>>> import numpy as np
>>> np.set_printoptions(precision=2, suppress=True, linewidth=120)
>>> J = np.load("m.npy")
>>> J
array([[1.  , 0.5 , 0.25, 0.12],
       [0.5 , 1.  , 0.5 , 0.25],
       [0.25, 0.5 , 1.  , 0.5 ],
       [0.12, 0.25, 0.5 , 1.  ]])
>>> rng = np.random.default_rng(148)
>>> B = J + rng.integers(-2, 3, (4, 1)) @ rng.integers(-2, 3, (1, 4))
>>> B
array([[-3.  , -1.5 ,  2.25, -1.88],
       [ 2.5 ,  2.  , -0.5 ,  1.25],
       [ 0.25,  0.5 ,  1.  ,  0.5 ],
       [ 0.12,  0.25,  0.5 ,  1.  ]])
>>> np.round(np.linalg.svd(B - J, compute_uv=False), 2) + 0
array([5.92, 0.  , 0.  , 0.  ])
>>> B - J
array([[-4., -2.,  2., -2.],
       [ 2.,  1., -1.,  1.],
       [ 0.,  0.,  0.,  0.],
       [ 0.,  0.,  0.,  0.]])
>>> np.linalg.matrix_rank(B - J, tol=1e-8)
np.int64(1)
>>> np.kron(np.eye(2, dtype=int), B)
array([[-3.  , -1.5 ,  2.25, -1.88, -0.  , -0.  ,  0.  , -0.  ],
       [ 2.5 ,  2.  , -0.5 ,  1.25,  0.  ,  0.  , -0.  ,  0.  ],
       [ 0.25,  0.5 ,  1.  ,  0.5 ,  0.  ,  0.  ,  0.  ,  0.  ],
       [ 0.12,  0.25,  0.5 ,  1.  ,  0.  ,  0.  ,  0.  ,  0.  ],
       [-0.  , -0.  ,  0.  , -0.  , -3.  , -1.5 ,  2.25, -1.88],
       [ 0.  ,  0.  , -0.  ,  0.  ,  2.5 ,  2.  , -0.5 ,  1.25],
       [ 0.  ,  0.  ,  0.  ,  0.  ,  0.25,  0.5 ,  1.  ,  0.5 ],
       [ 0.  ,  0.  ,  0.  ,  0.  ,  0.12,  0.25,  0.5 ,  1.  ]])
>>> np.poly(B)
array([ 1.  , -1.  , -3.9 ,  4.39, -0.86])
>>> np.round(np.linalg.det(B[::-1]), 2)
np.float64(-0.86)
>>> round(float(np.linalg.det(2 * B)), 2), round(np.linalg.det(B), 2)
(-13.73, np.float64(-0.86))
>>> np.round(np.linalg.eigvals(B).sum().real, 2)
np.float64(1.0)
>>> L = np.linalg.cholesky(J)
>>> np.linalg.eigvalsh(J).min() > 0
np.True_
>>> round(np.prod(np.diag(L)) ** 2, 2), np.round(np.linalg.det(J), 2)
(np.float64(0.42), np.float64(0.42))
>>> hat = np.triu(np.array([[1, -1, -1, -2], [0, 2, 1, 1], [2, 1, 0, 2], [2, -2, 2, 2]]), 1) + np.eye(4)
>>> B = hat @ J @ np.linalg.inv(hat)
>>> hat @ J - J @ hat
array([[-0.99, -1.  , -2.  , -1.75],
       [ 0.37,  1.25,  1.  ,  0.5 ],
       [ 0.24,  0.75,  0.75,  0.  ],
       [ 0.  ,  0.12, -0.13, -1.01]])
>>> np.linalg.matrix_rank(B)
np.int64(4)
>>> np.poly(B)
array([ 1.  , -4.  ,  5.11, -2.53,  0.42])
>>> np.trace(B), np.trace(J)
(np.float64(4.0), np.float64(4.0))
>>> idx = rng.permutation(4)
>>> B = J[:, idx] * rng.choice([-1, 1], 4)
>>> B
array([[-0.12,  0.5 ,  0.25, -1.  ],
       [-0.25,  1.  ,  0.5 , -0.5 ],
       [-0.5 ,  0.5 ,  1.  , -0.25],
       [-1.  ,  0.25,  0.5 , -0.12]])
>>> left, _, VT = np.linalg.svd(J.T @ B)
>>> np.round(left @ VT, 2) + 0
array([[ 0.,  0.,  0., -1.],
       [ 0.,  1.,  0.,  0.],
       [ 0.,  0.,  1.,  0.],
       [-1.,  0.,  0.,  0.]])
>>> idx
array([3, 1, 2, 0])
>>> r0 = np.array([-1, 0, -4, 2])
>>> data = r0[np.abs(np.subtract.outer(np.arange(4), np.arange(4)))]
>>> data
array([[-1,  0, -4,  2],
       [ 0, -1,  0, -4],
       [-4,  0, -1,  0],
       [ 2, -4,  0, -1]])
>>> np.round(np.linalg.eigvalsh(data).min(), 2)
np.float64(-6.12)
>>> [round(float(np.linalg.det(data[:i, :i])), 2) + 0 for i in range(1, 5)]
[-1.0, 1.0, 15.0, 221.0]
>>> np.all(np.linalg.eigvalsh(data) > 0)
np.False_
>>> ev, V = np.linalg.eig(data)
>>> round(np.prod(ev), 2)
np.float64(221.0)
>>> np.sort(np.linalg.eigvals(data @ data))
array([ 4.51, 17.  , 17.  , 37.49])
>>> np.sort(np.linalg.eigvals(data.T))
array([-6.12, -4.12,  2.12,  4.12])
>>> np.sort(np.linalg.eigvals(np.linalg.inv(data)))
array([-0.24, -0.16,  0.24,  0.47])
>>> B = data / np.sqrt((data ** 2).mean(axis=1, keepdims=True))
>>> np.linalg.matrix_rank(B) == np.linalg.matrix_rank(data)
np.True_
>>> mat = np.array([[2, -5, -3, -1, 2],
...     [1, 5, -1, -4, 0],
...     [3, 3, 5, -5, -3],
...     [-3, -1, -4, 5, 2],
...     [2, -5, -1, 4, -5],
...     [-1, -1, -2, 3, 2]])
>>> mat
array([[ 2, -5, -3, -1,  2],
       [ 1,  5, -1, -4,  0],
       [ 3,  3,  5, -5, -3],
       [-3, -1, -4,  5,  2],
       [ 2, -5, -1,  4, -5],
       [-1, -1, -2,  3,  2]])
>>> hat = mat @ np.linalg.solve(mat.T @ mat, mat.T)
>>> hat
array([[ 0.95,  0.02, -0.13, -0.16,  0.01,  0.04],
       [ 0.02,  0.99,  0.06,  0.08, -0.01, -0.02],
       [-0.13,  0.06,  0.64, -0.44,  0.04,  0.12],
       [-0.16,  0.08, -0.44,  0.46,  0.05,  0.15],
       [ 0.01, -0.01,  0.04,  0.05,  1.  , -0.01],
       [ 0.04, -0.02,  0.12,  0.15, -0.01,  0.96]])
>>> np.round(np.linalg.eigvalsh(hat), 2) + 0
array([0., 1., 1., 1., 1., 1.])
>>> B = np.c_[mat[:, :4] @ np.array([[-1, 2, -3, -3], [3, 2, -2, -3], [0, 1, 0, 3], [0, -1, 2, -3]]), np.array([0, 1, 0, 2, 0, 1])]
>>> B
array([[-17,  -8,   2,   3,   0],
       [ 14,  15, -21,  -9,   1],
       [  6,  22, -25,  12,   0],
       [  0, -17,  21, -15,   2],
       [-17, -11,  12,  -6,   0],
       [ -2,  -9,  11,  -9,   1]])
>>> np.linalg.norm(np.linalg.qr(mat)[0].T @ B, axis=0) ** 2 / ((B ** 2).sum(axis=0) + 1e-12)
array([1.  , 1.  , 1.  , 1.  , 0.78])
>>> np.round(np.linalg.norm(B - mat @ np.linalg.lstsq(mat, B)[0], axis=0), 2) + 0
array([0.  , 0.  , 0.  , 0.  , 1.16])
>>> np.linalg.matrix_rank(B)
np.int64(5)
